>>> import numpy as np
>>> np.set_printoptions(suppress=True, linewidth=160)
>>> def rd(a):
...     return np.round(a, 1) + 0
... 
>>> B = np.array([[4, 1, 2, 3, 0],
...     [3, 0, 1, 3, 5],
...     [1, 4, 2, 0, 2],
...     [2, 0, 2, 4, 2],
...     [5, 4, 1, 1, 2]])
>>> m1 = np.triu(B, 1)
>>> print(m1)
[[0 1 2 3 0]
 [0 0 1 3 5]
 [0 0 0 0 2]
 [0 0 0 0 2]
 [0 0 0 0 0]]
>>> print(rd(np.sort(np.linalg.eigvals(m1))))
[0. 0. 0. 0. 0.]
>>> print(m1 @ m1)
[[ 0  0  1  3 15]
 [ 0  0  0  0  8]
 [ 0  0  0  0  0]
 [ 0  0  0  0  0]
 [ 0  0  0  0  0]]
>>> hat = np.triu(np.array([[4, 3, 3, -2, -4],
...     [-5, 1, 3, 4, -2],
...     [1, 5, 0, -1, 0],
...     [2, -5, -5, -5, 5],
...     [-2, 4, 3, 0, 4]]), 1) + np.eye(5)
>>> B = hat @ m1 @ np.linalg.inv(hat)
>>> print(hat @ m1 - m1 @ hat)
[[ 0.  0.  0.  7.  4.]
 [ 0.  0.  0.  1. -1.]
 [ 0.  0.  0.  0. -2.]
 [ 0.  0.  0.  0.  0.]
 [ 0.  0.  0.  0.  0.]]
>>> print(np.linalg.matrix_rank(B))
3
>>> print(np.trace(B), np.trace(m1))
0.0 0
>>> print(np.poly(B))
[1. 0. 0. 0. 0. 0.]
>>> print(rd(np.linalg.det(B)))
0.0
>>> X = np.load("data.npy")
>>> print(X)
[[-2.  1.  0.  0.  0.]
 [ 0. -2.  1.  0.  0.]
 [ 0.  0. -2.  1.  0.]
 [ 0.  0.  0. -2.  1.]
 [ 0.  0.  0.  0. -2.]]
>>> # triangular: eigenvalues sit on the diagonal
>>> print(rd(np.linalg.eigvals(X).sum().real))
-10.0
>>> print(np.kron(np.eye(2, dtype=int), X))
[[-2.  1.  0.  0.  0. -0.  0.  0.  0.  0.]
 [ 0. -2.  1.  0.  0.  0. -0.  0.  0.  0.]
 [ 0.  0. -2.  1.  0.  0.  0. -0.  0.  0.]
 [ 0.  0.  0. -2.  1.  0.  0.  0. -0.  0.]
 [ 0.  0.  0.  0. -2.  0.  0.  0.  0. -0.]
 [-0.  0.  0.  0.  0. -2.  1.  0.  0.  0.]
 [ 0. -0.  0.  0.  0.  0. -2.  1.  0.  0.]
 [ 0.  0. -0.  0.  0.  0.  0. -2.  1.  0.]
 [ 0.  0.  0. -0.  0.  0.  0.  0. -2.  1.]
 [ 0.  0.  0.  0. -0.  0.  0.  0.  0. -2.]]
>>> print(rd(np.linalg.eigvals(X)))
[-2. -2. -2. -2. -2.]
>>> print(rd(np.linalg.det(X.T)))
-32.0
>>> print(np.poly(X))
[ 1. 10. 40. 80. 80. 32.]
>>> print(np.einsum("ii->", X))
-10.0
>>> print(rd(np.linalg.det(2 * X)), rd(np.linalg.det(X)))
-1024.0 -32.0
>>> print(np.einsum("ij,ji->", X, X))
20.0
>>> vals, evecs = np.linalg.eig(X)
>>> print(rd(np.sort(np.linalg.eigvals(X @ X))))
[4. 4. 4. 4. 4.]
>>> E = np.load("run13.npy")
>>> print(rd(E))
[[ 0.9  0.   0.   0.2]
 [ 0.   1.   0.  -0.1]
 [ 0.   0.   1.   0. ]
 [ 0.2 -0.1  0.   0.1]]
>>> # looks like rank 3
>>> W = np.array([[-3, 1], [-2, 3], [-3, 1], [2, 0]])
>>> coef = np.array([-3, -3])
>>> act = np.maximum(E @ W + coef, 0)
>>> print(np.linalg.matrix_rank(act))
1
>>> print((act > 0).astype(int))
[[0 0]
 [0 1]
 [0 0]
 [0 0]]
>>> print(rd((act > 0).mean(axis=0)))
[0.  0.2]
>>> cent = np.array([[-5, -2], [-1, 3]])
>>> print(rd(act @ cent))
[[0. 0.]
 [0. 0.]
 [0. 0.]
 [0. 0.]]
>>> print((act @ cent).round(6).argmax(axis=1))
[0 1 0 0]
>>> rk = np.linalg.matrix_rank(E)
>>> print(rk)
3
>>> null = np.linalg.svd(E)[2][rk:].T
>>> print([int(np.linalg.matrix_rank(np.delete(E, i, axis=0))) for i in range(4)])
[3, 3, 3, 3]
>>> print(np.allclose(E @ null, 0))
True
>>> print(rd(E @ null))
[[0.]
 [0.]
 [0.]
 [0.]]
>>> print([int(np.linalg.matrix_rank(E[:, :j + 1])) for j in range(4)])
[1, 2, 3, 3]
>>> print(rd(null @ null.T))
[[ 0.1  0.   0.  -0.2]
 [ 0.   0.   0.   0.1]
 [ 0.   0.   0.   0. ]
 [-0.2  0.1  0.   0.9]]
>>> print([int(np.linalg.matrix_rank(E[:i])) for i in range(1, len(E) + 1)])
[1, 2, 3, 3]
>>> print(rd(null[:, 0] / null[np.abs(null[:, 0]).round(6).argmax(), 0]))
[-0.2  0.1  0.   1. ]
>>> x = np.array([2, 0, 2, 1])
>>> print(rd(np.trace(E)))
3.0
>>> print(rd(E @ E @ x))
[2.1 0.  2.  0.5]
>>> print(rd((x - E @ x) @ (E @ x)))
0.0
>>> arr = np.load("out7.npy")
>>> print(arr)
[[ 1  2  0  1]
 [ 2  4  0  4]
 [ 3  4  1  4]
 [ 5  6  2  5]
 [ 6  8  5  5]
 [ 9 11  6  8]
 [ 9 11  6 10]
 [10 14  8 12]
 [11 14 11 12]
 [13 17 14 13]
 [14 18 14 15]
 [14 18 16 15]
 [15 20 19 18]
 [17 21 21 19]
 [20 21 23 21]
 [21 22 24 24]]
>>> lab = arr[:, 3] > np.median(arr[:, 3])
>>> f = arr[lab].mean(axis=0) - arr[~lab].mean(axis=0)
>>> print(rd((((arr - arr.mean(axis=0)) @ f > 0) == lab).mean()))
0.9
>>> print(lab.astype(int))
[0 0 0 0 0 0 0 0 0 1 1 1 1 1 1 1]
>>> Xc = arr - arr.mean(axis=0)
>>> evecs = np.linalg.svd(Xc)[2][:1]
>>> B = Xc - Xc @ evecs.T @ evecs
>>> print(np.linalg.norm(B, axis=1).round(6).argmax())
7
>>> K = np.load("case17.npy")
>>> print(K)
[[ 1  2  2]
 [ 2  0  1]
 [ 3  0  1]
 [-5  2 -1]]
>>> B = K[0, 0] * K[1:] - np.outer(K[1:, 0], K[0])
>>> print(B)
[[ 0 -4 -3]
 [ 0 -6 -5]
 [ 0 12  9]]
>>> print(np.flatnonzero(~B.round(6).any(axis=1)))
[]
>>> print((B - B.T) / 2)
[[ 0.  -2.  -1.5]
 [ 2.   0.  -8.5]
 [ 1.5  8.5  0. ]]
>>> print(np.linalg.matrix_power(B, 4))
[[   0   36   33]
 [   0   36   45]
 [   0 -108  -99]]
>>> print((B + B.T) / 2)
[[ 0.  -2.  -1.5]
 [-2.  -6.   3.5]
 [-1.5  3.5  9. ]]
>>> print(B @ B)
[[  0 -12  -7]
 [  0 -24 -15]
 [  0  36  21]]
>>> print(np.trace(B))
3
>>> print(np.allclose(B @ B.T, B.T @ B))
False
>>> x = np.array([0, 2, 0])
>>> target = K @ x
>>> print(rd(np.linalg.solve(K.T @ K, K.T @ target)))
[0. 2. 0.]
>>> rng = np.random.default_rng(20)
>>> target = target + 0.1 * rng.normal(size=4)
>>> print(rd(target))
[4.  0.1 0.1 4. ]
>>> coef, *_ = np.linalg.lstsq(K, target)
>>> print(coef.round())
[ 0.  2. -0.]
>>> print([round(float(np.linalg.norm(np.linalg.solve(K.T @ K + lam * np.eye(3), K.T @ target))), 2) for lam in (0, 1, 10, 100)])
[2.22, 1.53, 0.86, 0.18]
>>> left, s, Vt = np.linalg.svd(m1)
>>> print(np.argmax(s[:-1] / (s[1:] + 1e-6)) + 1)
3
>>> print(rd(s))
[6.7 3.5 0.5 0.  0. ]
>>> B = left[:, :3] @ np.diag(s[:3]) @ Vt[:3]
>>> print(rd(np.abs(m1 - B).max()))
0.0
>>> print(rd(np.linalg.norm(m1 - B, 2)), rd(s[3]))
0.0 0.0
>>> print(rd(np.linalg.norm(m1 - B) / np.linalg.norm(m1)))
0.0
>>> print(np.linalg.matrix_rank(m1, rtol=0.05))
3
>>> J = np.load("dump.npy")
>>> print(rd(J))
[[ 1.6  0.  -0.4 -0.6  0.3]
 [ 0.   1.1 -0.1  0.1 -0.4]
 [-0.4 -0.1  1.6 -0.6  0.2]
 [-0.6  0.1 -0.6  1.   0.5]
 [ 0.3 -0.4  0.2  0.5  1.6]]
>>> # symmetric
>>> left, s, Vt = np.linalg.svd(J)
>>> evecs = Vt[:(s > 1e-8).sum()]
>>> x = J[2] + -1 * J[3] + rng.integers(2) * np.eye(5)[0]
>>> print(rd(x))
[ 0.2 -0.2  2.2 -1.7 -0.2]
>>> print(rd(np.linalg.norm(x - evecs.T @ evecs @ x)))
0.0
>>> x = np.array([1, 2, 0, -2, 1])
>>> print(np.linalg.norm(J @ x) <= np.linalg.norm(J, 2) * np.linalg.norm(x) + 1e-9)
True
>>> print(rd((J * x).sum(axis=1)))
[ 3.2  1.6  0.9 -1.9  0.2]
>>> print(np.sign((J @ x).round(6)))
[ 1.  1.  1. -1.  1.]
>>> hat = arr @ np.linalg.solve(arr.T @ arr, arr.T)
>>> print(np.allclose(hat @ hat, hat))
True
>>> print(rd(hat @ arr[:, 3]))
[ 1.  4.  4.  5.  5.  8. 10. 12. 12. 13. 15. 15. 18. 19. 21. 24.]
>>> print(rd(np.trace(hat)))
4.0
>>> print(rd(np.diag(hat)))
[0.  0.3 0.1 0.2 0.2 0.3 0.2 0.3 0.1 0.3 0.1 0.2 0.4 0.2 0.4 0.6]
>>> print(np.abs(np.diag(np.linalg.qr(J)[1])) > 1e-9)
[ True  True  True  True False]
>>> A = np.array([[5, 0, 5, 0], [5, 0, 5, 0], [5, 0, 5, 0], [5, 0, 5, 0]])
>>> left, s, Vt = np.linalg.svd(A)
>>> print(rd(s))
[14.1  0.   0.   0. ]
>>> print(np.argmax(s[:-1] / (s[1:] + 1e-6)) + 1)
1
>>> B = left[:, :1] @ np.diag(s[:1]) @ Vt[:1]
>>> print(rd(np.linalg.norm(A - B) / np.linalg.norm(A)))
0.0
>>> print(np.linalg.matrix_rank(A, rtol=0.05))
1
>>> print(rd(np.linalg.norm(A - B, 2)), rd(s[1]))
0.0 0.0
>>> print(np.linalg.matrix_rank(B))
1
>>> print(rd(np.abs(A - B).max()))
0.0
>>> print(np.linalg.cond(A) > 100)
True
>>> print(rd(np.linalg.norm(A, 2) / np.linalg.norm(A)))
1.0
>>> print(np.argsort(-np.linalg.norm(A, axis=0).round(6), kind="stable")[:3])
[0 2 1]
